$ python -q
>>> import numpy as np
>>> np.set_printoptions(suppress=True, linewidth=120)
>>> M = np.loadtxt("w.csv", delimiter=",")
>>> print(M)
[[ 1. -2.  0. -1.  2.  0.  1. -2.  0.]
 [-2.  2. -2. -1.  1.  2.  0. -1. -1.]
 [-1.  1.  0.  2.  2. -1. -1. -2. -2.]
 [ 2. -1.  0. -1.  1.  1. -1. -2. -1.]
 [ 0.  0.  2.  0. -2. -2.  0.  0.  1.]
 [-2.  0.  0.  0.  2.  2. -1. -2.  1.]
 [ 1. -1.  2.  1. -1.  2.  2. -1. -1.]
 [ 1. -2.  1.  0.  0.  2. -2.  2.  2.]
 [ 1. -2.  0. -1.  2.  0.  1. -2.  0.]
 [-1.  0. -2.  2.  0. -2.  2. -2.  2.]
 [ 2. -2.  0.  0.  1.  1.  1.  2.  0.]
 [ 1.  1.  1.  2.  2. -2. -2. -2.  1.]
 [ 1. -1.  1. -1.  1.  0.  0. -2. -1.]
 [ 0. -1.  2.  0.  2.  1.  2.  2.  2.]
 [ 1.  2.  1. -2. -1.  0. -2. -1.  0.]]
>>> O, vecs = np.linalg.qr(M[:, :3])[0], np.linalg.qr(M[:, 3:])[0]
>>> sigma = np.linalg.svd(O.T @ vecs, compute_uv=False)
>>> print(sigma.round(2))
[0.73 0.37 0.22]
>>> print((sigma > 0.9).sum())
0
>>> E = np.load("run19.npy")
>>> print(E)
[[-2. -3.  0. -3.  0. -3.  0.]
 [-3. -2.  0. -3.  0. -3.  0.]
 [ 0.  0. -2.  0.  0.  0.  0.]
 [-3. -3.  0. -2.  0. -3.  0.]
 [ 0.  0.  0.  0. -2.  0. -3.]
 [-3. -3.  0. -3.  0. -2.  0.]
 [ 0.  0.  0.  0. -3.  0. -2.]]
>>> rng = np.random.default_rng(969286)
>>> A2 = E + rng.integers(-2, 3, (7, 2)) @ rng.integers(-2, 3, (2, 7))
>>> print(A2)
[[-6. -9.  6. -3.  2. -7.  6.]
 [-7. -2.  3. -6. -4. -7.  3.]
 [ 2. -1. -3.  2.  3.  2. -1.]
 [ 1. -5. -2.  2.  6.  1. -2.]
 [ 4.  4. -5.  1. -2.  4. -8.]
 [-5. -6.  3. -3.  1. -4.  3.]
 [ 2. -1. -1.  2.  0.  2. -3.]]
>>> print(np.round(np.linalg.svd(A2 - E, compute_uv=False), 2) + 0)
[19.03 11.66  0.    0.    0.    0.    0.  ]
>>> F = np.loadtxt("mat.csv", delimiter=",")
>>> print(F)
[[ 0.07 -1.8   0.5  -0.58 -1.88  3.12 -1.63  1.91 -1.18  1.77]
 [ 0.29  0.76 -1.28  2.42  2.64 -4.07  0.96  1.26  2.64 -0.15]
 [ 0.69 -1.81 -1.49  2.4   6.85  0.68  0.98 -1.1  -0.77 -1.66]
 [ 2.49 -0.7  -5.53 -1.42  2.31  3.28 -0.04 -1.34  1.68 -0.21]
 [-1.43  0.    0.    0.65 -0.8   4.41  0.21 -4.23  0.22 -0.21]
 [-0.94 -2.64  2.12 -0.27  1.53 -5.77 -1.21  3.49 -1.05 -0.42]
 [-2.06 -0.27  1.38 -2.58 -0.3   2.61  1.83  0.11 -3.6  -0.45]
 [-0.53  0.63  4.09 -1.57 -5.41 -1.26  1.53  0.2   1.86 -0.29]
 [ 1.4  -0.27  0.96 -2.76 -3.06  1.53 -1.1  -2.52 -0.38  2.14]
 [-0.09  1.65 -0.69 -3.07 -2.2   1.56  0.27 -2.57 -3.51 -0.27]
 [ 2.19  2.75  0.95  2.82 -3.44  5.08  0.72 -1.33  0.91 -0.25]
 [ 0.28 -2.89 -0.28  1.46 -0.24 -0.67 -1.24  2.16  1.68 -0.93]
 [ 0.1  -3.37  0.62  2.73  3.1  -5.43 -0.83 -2.46  0.82 -1.39]
 [-0.04  0.12 -3.56 -2.31 -0.2   2.   -0.46 -2.3   0.44  1.67]
 [-1.1   0.59  0.84 -3.38 -0.77  0.67  0.4  -1.85  1.21 -0.47]
 [-2.07  1.37 -1.59 -1.42  2.59  2.65  2.38  0.67  0.05 -2.03]
 [-1.58 -0.55 -2.67 -5.18 -0.94 -1.59  0.56  2.28  0.46 -0.76]
 [-1.78 -0.5  -2.14 -1.07 -4.67 -0.6   0.96 -2.19 -3.72 -0.2 ]
 [-1.58  1.62 -2.99  2.27  0.93 -1.36 -0.24 -0.32  1.55  0.87]
 [ 0.85 -0.47  3.46 -3.14 -1.26  2.04 -0.46  0.92 -0.18  1.14]
 [ 1.2   0.74  0.63 -3.5   1.66  2.39  0.36 -0.49  0.07 -0.37]
 [ 0.25 -0.39 -5.23  0.53  0.19 -1.97 -1.42 -1.71 -0.17  0.23]
 [ 2.2  -0.88 -1.68 -3.7  -1.35 -3.87  1.15 -1.72 -0.39 -0.95]
 [-0.58 -1.83 -0.38 -2.4   6.28  0.6   1.01 -2.42 -1.43  0.63]
 [-1.07 -0.3   0.85  0.66 -1.86 -2.4  -0.9   0.21 -0.77 -2.2 ]
 [ 1.3  -1.33 -2.3   0.08 -1.15  0.71 -0.82  0.74 -1.62  1.28]
 [ 0.    3.4  -2.72  2.65 -1.21 -0.36 -0.4   2.49 -0.55 -1.75]
 [ 1.99 -0.64 -2.82 -0.78  6.06 -0.85  0.38  1.13 -1.43  0.49]
 [-0.58  3.12  2.7  -1.12  1.1   2.71  0.62  1.37 -0.42  2.78]
 [-2.31 -3.05 -1.1  -0.55  1.62  1.4  -2.54 -0.96 -0.26  2.1 ]
 [-1.98  1.93 -0.15 -1.63  6.76 -0.14 -2.3   5.45 -0.9  -1.9 ]
 [-0.45  0.47 -0.95  0.22 -3.45  1.38  0.28 -1.34  2.45  0.34]
 [ 0.06  1.76 -1.18  2.32  0.71  2.16  0.81 -0.05  0.67 -0.55]
 [-1.65  1.08 -1.18  1.56  2.44 -0.54  1.04 -0.54  0.33 -1.92]
 [-1.81  0.9  -1.89 -3.54  4.4  -2.65 -0.43 -0.66 -0.83 -0.55]
 [-1.09 -1.88  3.1   1.82  2.16  0.15  0.47  1.95  1.49  0.55]
 [-0.88 -0.99  2.65  2.12 -9.52  0.6   0.97 -1.59  1.72 -0.9 ]
 [ 0.02 -3.17  3.99  0.33 -2.73  1.42 -1.    0.71 -2.78 -1.2 ]
 [-0.07  2.29  1.9  -0.55 -2.44  0.5  -0.12  0.7  -1.51  0.12]
 [-0.75  2.1   1.06 -1.18  1.64 -0.9   0.06  0.28  1.99  0.72]]
>>> idx = F[:, 1] > np.median(F[:, 1])
>>> u = F[idx].mean(axis=0) - F[~idx].mean(axis=0)
>>> print((((F - F.mean(axis=0)) @ u > 0) == idx).mean())
0.95
>>> print(((F - F.mean(axis=0)) @ u > 0).astype(int))
[0 1 0 1 1 0 1 1 0 1 1 0 0 1 1 1 0 0 1 0 1 0 0 0 0 0 1 0 1 0 1 1 1 1 1 0 0 0 1 1]
>>> print(np.argsort(-np.abs(u).round(6), kind="stable"))
[1 5 8 6 0 4 9 3 7 2]
>>> X = np.load("block11.npy")
>>> print(X)
[[  4   5   6   7   8   9  10  11  12  13  14  15  16  17  18]
 [ 19  20  21  22  23  24  25  26  27  28  29  30  31  32  33]
 [ 34  35  36  37  38  39  40  41  42  43  44  45  46  47  48]
 [ 49  50  51  52  53  54  55  56  57  58  59  60  61  62  63]
 [ 64  65  66  67  68  69  70  71  72  73  74  75  76  77  78]
 [ 79  80  81  82  83  84  85  86  87  88  89  90  91  92  93]
 [ 94  95  96  97  98  99 100 101 102 103 104 105 106 107 108]
 [109 110 111 112 113 114 115 116 117 118 119 120 121 122 123]
 [124 125 126 127 128 129 130 131 132 133 134 135 136 137 138]
 [139 140 141 142 143 144 145 146 147 148 149 150 151 152 153]]
>>> x0 = np.array([0, -3, 5, -5, -1, -2, -2, -5, 1, 0, -5, 1, -1, -1, 5])
>>> print(X @ np.ones(15))
[ 165.  390.  615.  840. 1065. 1290. 1515. 1740. 1965. 2190.]
>>> print(X @ (2 * x0))
[ -214  -604  -994 -1384 -1774 -2164 -2554 -2944 -3334 -3724]
>>> print(X @ np.eye(15)[3])
[  7.  22.  37.  52.  67.  82.  97. 112. 127. 142.]
>>> print(np.sign((X @ x0).round(6)))
[-1 -1 -1 -1 -1 -1 -1 -1 -1 -1]
>>> print(X @ x0)
[ -107  -302  -497  -692  -887 -1082 -1277 -1472 -1667 -1862]
>>> print(np.round(np.linalg.norm(X, 2) / np.linalg.norm(X), 2))
1.0
>>> print(np.argsort(-np.linalg.norm(X, axis=0).round(6), kind="stable")[:3])
[14 13 12]
>>> print(np.linalg.matrix_rank(X, rtol=0.1))
1
>>> print(np.linalg.cond(X) > 100)
True
>>> print([round(float(x), 2) for x in np.linalg.svd(X, compute_uv=False)[:3]])
[1097.69, 25.44, 0.0]
>>> print(np.unique(X.round(6), axis=0).shape)
(10, 15)
>>> print(np.round(X @ np.linalg.pinv(X) @ X, 2))
[[  4.   5.   6.   7.   8.   9.  10.  11.  12.  13.  14.  15.  16.  17.  18.]
 [ 19.  20.  21.  22.  23.  24.  25.  26.  27.  28.  29.  30.  31.  32.  33.]
 [ 34.  35.  36.  37.  38.  39.  40.  41.  42.  43.  44.  45.  46.  47.  48.]
 [ 49.  50.  51.  52.  53.  54.  55.  56.  57.  58.  59.  60.  61.  62.  63.]
 [ 64.  65.  66.  67.  68.  69.  70.  71.  72.  73.  74.  75.  76.  77.  78.]
 [ 79.  80.  81.  82.  83.  84.  85.  86.  87.  88.  89.  90.  91.  92.  93.]
 [ 94.  95.  96.  97.  98.  99. 100. 101. 102. 103. 104. 105. 106. 107. 108.]
 [109. 110. 111. 112. 113. 114. 115. 116. 117. 118. 119. 120. 121. 122. 123.]
 [124. 125. 126. 127. 128. 129. 130. 131. 132. 133. 134. 135. 136. 137. 138.]
 [139. 140. 141. 142. 143. 144. 145. 146. 147. 148. 149. 150. 151. 152. 153.]]
>>> print(np.allclose(X[:-1].T @ np.linalg.lstsq(X[:-1].T, X[-1])[0], X[-1]))
True
>>> print(np.abs(np.diag(np.linalg.qr(X)[1])) > 1e-9)
[ True  True False False False False False False False False]
>>> print(round(np.trace(np.linalg.pinv(X) @ X), 2))
2.0
>>> Uu, sigma, VT = np.linalg.svd(X)
>>> vecs = VT[:(sigma > 1e-8).sum()]
>>> x0 = X[6] + 3 * X[7] + rng.integers(2) * np.eye(15)[10]
>>> print(x0)
[421. 425. 429. 433. 437. 441. 445. 449. 453. 457. 461. 465. 469. 473. 477.]
>>> print(np.linalg.matrix_rank(np.vstack([X, x0])))
2
>>> print(np.round(np.diag(vecs.T @ vecs), 2))
[0.24 0.2  0.16 0.12 0.1  0.08 0.07 0.07 0.07 0.08 0.1  0.12 0.16 0.2  0.24]
>>> print(np.round(np.linalg.norm(x0 - vecs.T @ vecs @ x0), 2))
0.0
>>> rk = np.linalg.matrix_rank(X)
>>> print(rk)
2
>>> ns = np.linalg.svd(X)[2][rk:].T
>>> print(ns.shape)
(15, 13)
>>> K = np.loadtxt("case1.csv", delimiter=",")
>>> print(K)
[[0. 0. 0. 1. 0. 0. 1. 1. 1. 0. 0. 1. 1. 1.]
 [0. 0. 1. 0. 1. 0. 0. 0. 0. 0. 1. 0. 0. 0.]
 [0. 1. 0. 0. 1. 0. 0. 0. 0. 1. 1. 0. 0. 0.]
 [1. 0. 0. 0. 0. 1. 1. 1. 0. 0. 0. 1. 1. 1.]
 [0. 1. 1. 0. 0. 0. 0. 0. 0. 1. 1. 0. 0. 0.]
 [0. 0. 0. 1. 0. 0. 1. 1. 1. 0. 0. 1. 0. 1.]
 [1. 0. 0. 1. 0. 1. 0. 1. 1. 0. 0. 1. 1. 1.]
 [1. 0. 0. 1. 0. 1. 1. 0. 1. 0. 0. 0. 1. 1.]
 [1. 0. 0. 0. 0. 1. 1. 1. 0. 0. 0. 0. 1. 1.]
 [0. 0. 1. 0. 1. 0. 0. 0. 0. 0. 1. 0. 0. 0.]
 [0. 1. 1. 0. 1. 0. 0. 0. 0. 1. 0. 0. 0. 0.]
 [1. 0. 0. 1. 0. 1. 1. 0. 0. 0. 0. 0. 0. 1.]
 [1. 0. 0. 1. 0. 0. 1. 1. 1. 0. 0. 0. 0. 1.]
 [1. 0. 0. 1. 0. 1. 1. 1. 1. 0. 0. 1. 1. 0.]]
>>> Uu, sigma, VT = np.linalg.svd(K)
>>> print(np.argmax(sigma[:-1] / (sigma[1:] + 1e-6)) + 1)
13
>>> A2 = Uu[:, :13] @ np.diag(sigma[:13]) @ VT[:13]
>>> print(np.linalg.matrix_rank(A2))
13
>>> Uu, sigma, VT = np.linalg.svd(K)
>>> vecs = VT[:(sigma > 1e-8).sum()]
>>> x0 = K[2] + 3 * K[12] + rng.integers(2) * np.eye(14)[9]
>>> print(x0)
[3. 1. 0. 3. 1. 0. 3. 3. 3. 2. 1. 0. 0. 3.]
>>> print(np.linalg.matrix_rank(np.vstack([K, x0])))
14
>>> rk = np.linalg.matrix_rank(K)
>>> print(rk)
13
>>> ns = np.linalg.svd(K)[2][rk:].T
>>> print(np.linalg.matrix_rank(K.T @ K), np.linalg.matrix_rank(K @ K.T))
13 13
>>> print([int(np.linalg.matrix_rank(np.delete(K, i, axis=0))) for i in range(14)])
[12, 13, 12, 12, 12, 12, 12, 12, 12, 13, 12, 12, 12, 12]
>>> print([round(float(x), 2) for x in np.linalg.svd(K, compute_uv=False)[:3]])
[6.78, 3.65, 2.3]
>>> print(round(np.linalg.norm(K, 2) / np.linalg.norm(K), 2))
0.77
>>> print(np.argsort(-np.linalg.norm(K, axis=0).round(6), kind="stable")[:3])
[ 6 13  0]
>>> W0 = np.load("data.npy")
>>> print(W0)
[[2 0 0 0 0]
 [2 0 0 0 0]
 [0 0 0 0 2]
 [0 0 0 0 5]
 [0 0 0 0 5]
 [0 2 0 0 8]
 [5 0 0 0 0]
 [0 0 0 0 5]
 [5 0 0 0 0]
 [0 0 0 0 5]
 [5 0 0 0 0]
 [5 0 0 0 0]
 [0 0 0 0 5]
 [0 2 0 0 8]
 [0 2 0 0 8]
 [0 0 0 0 5]
 [5 0 0 0 0]
 [5 0 0 0 0]
 [0 0 0 0 2]
 [0 2 0 0 8]
 [0 0 0 0 2]
 [0 0 0 0 2]
 [5 0 0 0 0]
 [2 0 0 0 0]
 [2 0 0 0 0]
 [2 0 0 0 0]
 [2 0 0 0 0]
 [5 0 0 0 0]
 [2 0 0 0 0]
 [0 2 0 0 8]
 [5 0 0 0 0]
 [0 0 0 0 2]]
>>> rk = np.linalg.matrix_rank(W0)
>>> print(rk)
3
>>> ns = np.linalg.svd(W0)[2][rk:].T
>>> print([int(np.linalg.matrix_rank(W0[:, :j + 1])) for j in range(5)])
[1, 2, 2, 2, 3]
>>> print(ns @ ns.T)
[[0. 0. 0. 0. 0.]
 [0. 0. 0. 0. 0.]
 [0. 0. 1. 0. 0.]
 [0. 0. 0. 1. 0.]
 [0. 0. 0. 0. 0.]]
>>> print(np.linalg.matrix_rank(W0.T @ W0), np.linalg.matrix_rank(W0 @ W0.T))
3 3
>>> print(ns.shape)
(5, 2)
>>> A = np.load("m.npy")
>>> print(A)
[[-2.  0.  2.  1.  1.  1.  2. -2.  0. -1.  2. -1.]
 [ 0. -3.  0.  0.  0.  0.  0.  0.  0.  0.  0.  0.]
 [ 2.  0.  1.  2.  2.  2.  4. -4.  0. -2.  4. -2.]
 [ 1.  0.  2. -2.  1.  1.  2. -2.  0. -1.  2. -1.]
 [ 1.  0.  2.  1. -2.  1.  2. -2.  0. -1.  2. -1.]
 [ 1.  0.  2.  1.  1. -2.  2. -2.  0. -1.  2. -1.]
 [ 2.  0.  4.  2.  2.  2.  1. -4.  0. -2.  4. -2.]
 [-2.  0. -4. -2. -2. -2. -4.  1.  0.  2. -4.  2.]
 [ 0.  0.  0.  0.  0.  0.  0.  0. -3.  0.  0.  0.]
 [-1.  0. -2. -1. -1. -1. -2.  2.  0. -2. -2.  1.]
 [ 2.  0.  4.  2.  2.  2.  4. -4.  0. -2.  1. -2.]
 [-1.  0. -2. -1. -1. -1. -2.  2.  0.  1. -2. -2.]]
>>> evals, vecs = np.linalg.eigh(A)
>>> x0 = np.array([4, 2, 4, 4, 4, 5, 0, 4, 5, 1, 0, 3])
>>> print(x0 @ A @ x0)
-263.0
>>> print(np.abs(A).sum(axis=1).max(), np.round(np.abs(evals).max(), 2))
25.0 19.0
>>> feats = np.load("arr.npy")
>>> print(feats)
[[-1.   -1.    1.    1.    0.17]
 [-0.26 -0.74 -0.03 -0.24  0.03]
 [ 0.84 -0.67 -0.96  0.79  0.96]
 [-0.96  0.55  1.    0.45 -0.71]
 [ 0.24 -0.72 -0.82 -0.92 -0.65]
 [-0.01  0.74  0.42 -0.09  0.9 ]
 [ 0.75  0.86 -0.79 -0.22 -0.8 ]
 [-0.91 -0.99  0.83  0.25 -0.34]
 [-0.43 -0.97 -0.15 -0.09  0.7 ]
 [-0.88 -0.92  0.95  0.83  0.85]
 [-1.   -1.    1.    1.   -0.92]
 [-0.92 -1.    0.81  0.88  0.18]
 [-0.81 -1.    0.34  0.68  0.29]
 [ 0.59 -0.09 -0.88 -0.81 -0.53]
 [-0.35  0.97  0.76 -0.94 -0.89]]
>>> cen = (feats - feats.mean(axis=0)) / feats.std(axis=0)
>>> print(np.argwhere(np.abs(cen) > 2))
[]
>>> beta = np.linalg.lstsq(np.delete(cen, 2, axis=1), cen[:, 2])[0]
>>> print(beta.round(2))
[-1.    0.38  0.15  0.05]
>>> print(np.abs(beta).argmax())
0
>>> print(round(float(1 - np.var(cen[:, 2] - np.delete(cen, 2, axis=1) @ beta)), 2))
0.95
>>> proj = feats @ np.linalg.solve(feats.T @ feats, feats.T)
>>> print(np.round(np.diag(proj), 2))
[0.18 0.13 0.48 0.57 0.41 0.33 0.34 0.24 0.45 0.25 0.5  0.14 0.34 0.19 0.44]
>>> print(np.linalg.matrix_rank(np.eye(15) - proj))
10
